In [1]: import numpy as np

In [2]: import numpy.linalg as la

In [3]: np.set_printoptions(suppress=True, linewidth=160)

In [4]: def rd(a):
   ...:     return np.round(a, 4) + 0
   ...: 

In [5]: mat = np.load("x.npy")

In [6]: print(mat)
[[0 0 1 0 0 0 0 0 1 0 0]
 [0 0 0 0 1 0 0 0 0 0 0]
 [1 0 0 1 0 0 0 0 0 0 0]
 [0 0 1 0 0 1 0 1 1 0 0]
 [0 1 0 0 0 1 0 1 0 0 0]
 [0 0 0 1 1 0 0 0 0 0 0]
 [0 0 0 0 0 0 0 0 0 1 0]
 [0 0 0 1 1 0 0 0 0 0 0]
 [1 0 0 1 0 0 0 0 0 0 1]
 [0 0 0 0 0 0 1 0 0 0 0]
 [0 0 0 0 0 0 0 0 1 0 0]]

In [7]: mat @ mat
Out[7]: 
array([[2, 0, 0, 2, 0, 0, 0, 0, 0, 0, 1],
       [0, 1, 0, 0, 0, 1, 0, 1, 0, 0, 0],
       [0, 0, 2, 0, 0, 1, 0, 1, 2, 0, 0],
       [2, 0, 0, 4, 2, 0, 0, 0, 0, 0, 1],
       [0, 0, 0, 2, 3, 0, 0, 0, 0, 0, 0],
       [0, 1, 1, 0, 0, 2, 0, 2, 1, 0, 0],
       [0, 0, 0, 0, 0, 0, 1, 0, 0, 0, 0],
       [0, 1, 1, 0, 0, 2, 0, 2, 1, 0, 0],
       [0, 0, 2, 0, 0, 1, 0, 1, 3, 0, 0],
       [0, 0, 0, 0, 0, 0, 0, 0, 0, 1, 0],
       [1, 0, 0, 1, 0, 0, 0, 0, 0, 0, 1]])

In [8]: L = np.diag(mat.sum(axis=1)) - mat

In [9]: L
Out[9]: 
array([[ 2,  0, -1,  0,  0,  0,  0,  0, -1,  0,  0],
       [ 0,  1,  0,  0, -1,  0,  0,  0,  0,  0,  0],
       [-1,  0,  2, -1,  0,  0,  0,  0,  0,  0,  0],
       [ 0,  0, -1,  4,  0, -1,  0, -1, -1,  0,  0],
       [ 0, -1,  0,  0,  3, -1,  0, -1,  0,  0,  0],
       [ 0,  0,  0, -1, -1,  2,  0,  0,  0,  0,  0],
       [ 0,  0,  0,  0,  0,  0,  1,  0,  0, -1,  0],
       [ 0,  0,  0, -1, -1,  0,  0,  2,  0,  0,  0],
       [-1,  0,  0, -1,  0,  0,  0,  0,  3,  0, -1],
       [ 0,  0,  0,  0,  0,  0, -1,  0,  0,  1,  0],
       [ 0,  0,  0,  0,  0,  0,  0,  0, -1,  0,  1]])

In [10]: (la.eigvalsh(L) < 1e-8).sum()
Out[10]: np.int64(2)

In [11]: M2 = mat / la.norm(mat, axis=1, keepdims=True)

In [12]: C2 = M2 @ M2.T

In [13]: rd(la.norm(M2, axis=1))
Out[13]: array([1., 1., 1., 1., 1., 1., 1., 1., 1., 1., 1.])

In [14]: print(np.degrees(np.arccos(np.clip(C2[5, 6], -1, 1))))
90.0

In [15]: rd(C2)
Out[15]: 
array([[1.    , 0.    , 0.    , 0.7071, 0.    , 0.    , 0.    , 0.    , 0.    , 0.    , 0.7071],
       [0.    , 1.    , 0.    , 0.    , 0.    , 0.7071, 0.    , 0.7071, 0.    , 0.    , 0.    ],
       [0.    , 0.    , 1.    , 0.    , 0.    , 0.5   , 0.    , 0.5   , 0.8165, 0.    , 0.    ],
       [0.7071, 0.    , 0.    , 1.    , 0.5774, 0.    , 0.    , 0.    , 0.    , 0.    , 0.5   ],
       [0.    , 0.    , 0.    , 0.5774, 1.    , 0.    , 0.    , 0.    , 0.    , 0.    , 0.    ],
       [0.    , 0.7071, 0.5   , 0.    , 0.    , 1.    , 0.    , 1.    , 0.4082, 0.    , 0.    ],
       [0.    , 0.    , 0.    , 0.    , 0.    , 0.    , 1.    , 0.    , 0.    , 0.    , 0.    ],
       [0.    , 0.7071, 0.5   , 0.    , 0.    , 1.    , 0.    , 1.    , 0.4082, 0.    , 0.    ],
       [0.    , 0.    , 0.8165, 0.    , 0.    , 0.4082, 0.    , 0.4082, 1.    , 0.    , 0.    ],
       [0.    , 0.    , 0.    , 0.    , 0.    , 0.    , 0.    , 0.    , 0.    , 1.    , 0.    ],
       [0.7071, 0.    , 0.    , 0.5   , 0.    , 0.    , 0.    , 0.    , 0.    , 0.    , 1.    ]])

In [16]: rd(C2[5])
Out[16]: array([0.    , 0.7071, 0.5   , 0.    , 0.    , 1.    , 0.    , 1.    , 0.4082, 0.    , 0.    ])

In [17]: print(np.abs(np.diag(la.qr(mat)[1])) > 1e-9)
[ True  True  True  True  True  True  True False  True  True  True]

In [18]: rd(mat @ la.pinv(mat) @ mat)
Out[18]: 
array([[0., 0., 1., 0., 0., 0., 0., 0., 1., 0., 0.],
       [0., 0., 0., 0., 1., 0., 0., 0., 0., 0., 0.],
       [1., 0., 0., 1., 0., 0., 0., 0., 0., 0., 0.],
       [0., 0., 1., 0., 0., 1., 0., 1., 1., 0., 0.],
       [0., 1., 0., 0., 0., 1., 0., 1., 0., 0., 0.],
       [0., 0., 0., 1., 1., 0., 0., 0., 0., 0., 0.],
       [0., 0., 0., 0., 0., 0., 0., 0., 0., 1., 0.],
       [0., 0., 0., 1., 1., 0., 0., 0., 0., 0., 0.],
       [1., 0., 0., 1., 0., 0., 0., 0., 0., 0., 1.],
       [0., 0., 0., 0., 0., 0., 1., 0., 0., 0., 0.],
       [0., 0., 0., 0., 0., 0., 0., 0., 1., 0., 0.]])

In [19]: la.matrix_rank(mat, rtol=0.1)
Out[19]: np.int64(10)

In [20]: [round(float(x), 4) for x in la.svd(mat, compute_uv=False)[:3]]
Out[20]: [2.5409, 2.5409, 1.6835]

In [21]: print([round(float(la.det(mat[:i, :i])), 2) + 0 for i in range(1, 12)])
[0.0, 0.0, 0.0, 0.0, 0.0, -1.0, 0.0, 0.0, 0.0, 0.0, 0.0]

In [22]: la.cholesky(mat)
LinAlgError: Matrix is not positive definite


In [23]: rng = np.random.default_rng(567)

In [24]: A = np.eye(14, dtype=int)[rng.permutation(14)] * np.array([9, 2, -9, 9, 1, -7, 5, -3, -3, -9, 7, -6, -7, 0])

In [25]: A
Out[25]: 
array([[ 0,  0,  0,  0,  0,  0,  0, -3,  0,  0,  0,  0,  0,  0],
       [ 0,  0,  0,  0,  0,  0,  0,  0,  0,  0,  0,  0,  0,  0],
       [ 0,  0, -9,  0,  0,  0,  0,  0,  0,  0,  0,  0,  0,  0],
       [ 0,  0,  0,  0,  1,  0,  0,  0,  0,  0,  0,  0,  0,  0],
       [ 0,  0,  0,  0,  0,  0,  0,  0,  0,  0,  0, -6,  0,  0],
       [ 9,  0,  0,  0,  0,  0,  0,  0,  0,  0,  0,  0,  0,  0],
       [ 0,  0,  0,  0,  0,  0,  5,  0,  0,  0,  0,  0,  0,  0],
       [ 0,  0,  0,  0,  0,  0,  0,  0,  0,  0,  7,  0,  0,  0],
       [ 0,  2,  0,  0,  0,  0,  0,  0,  0,  0,  0,  0,  0,  0],
       [ 0,  0,  0,  0,  0,  0,  0,  0, -3,  0,  0,  0,  0,  0],
       [ 0,  0,  0,  0,  0,  0,  0,  0,  0,  0,  0,  0, -7,  0],
       [ 0,  0,  0,  0,  0,  0,  0,  0,  0, -9,  0,  0,  0,  0],
       [ 0,  0,  0,  0,  0, -7,  0,  0,  0,  0,  0,  0,  0,  0],
       [ 0,  0,  0,  9,  0,  0,  0,  0,  0,  0,  0,  0,  0,  0]])

In [26]: left, s, Vt = la.svd(A)

In [27]: print(np.argmax(s[:-1] / (s[1:] + 1e-6)) + 1)
13

In [28]: s
Out[28]: array([9., 9., 9., 9., 7., 7., 7., 6., 5., 3., 3., 2., 1., 0.])

In [29]: M2 = left[:, :13] @ np.diag(s[:13]) @ Vt[:13]

In [30]: la.matrix_rank(M2)
Out[30]: np.int64(13)

In [31]: rd(la.norm(A - M2) / la.norm(A))
Out[31]: np.float64(0.0)

In [32]: print(np.abs(A - M2).max())
0.0
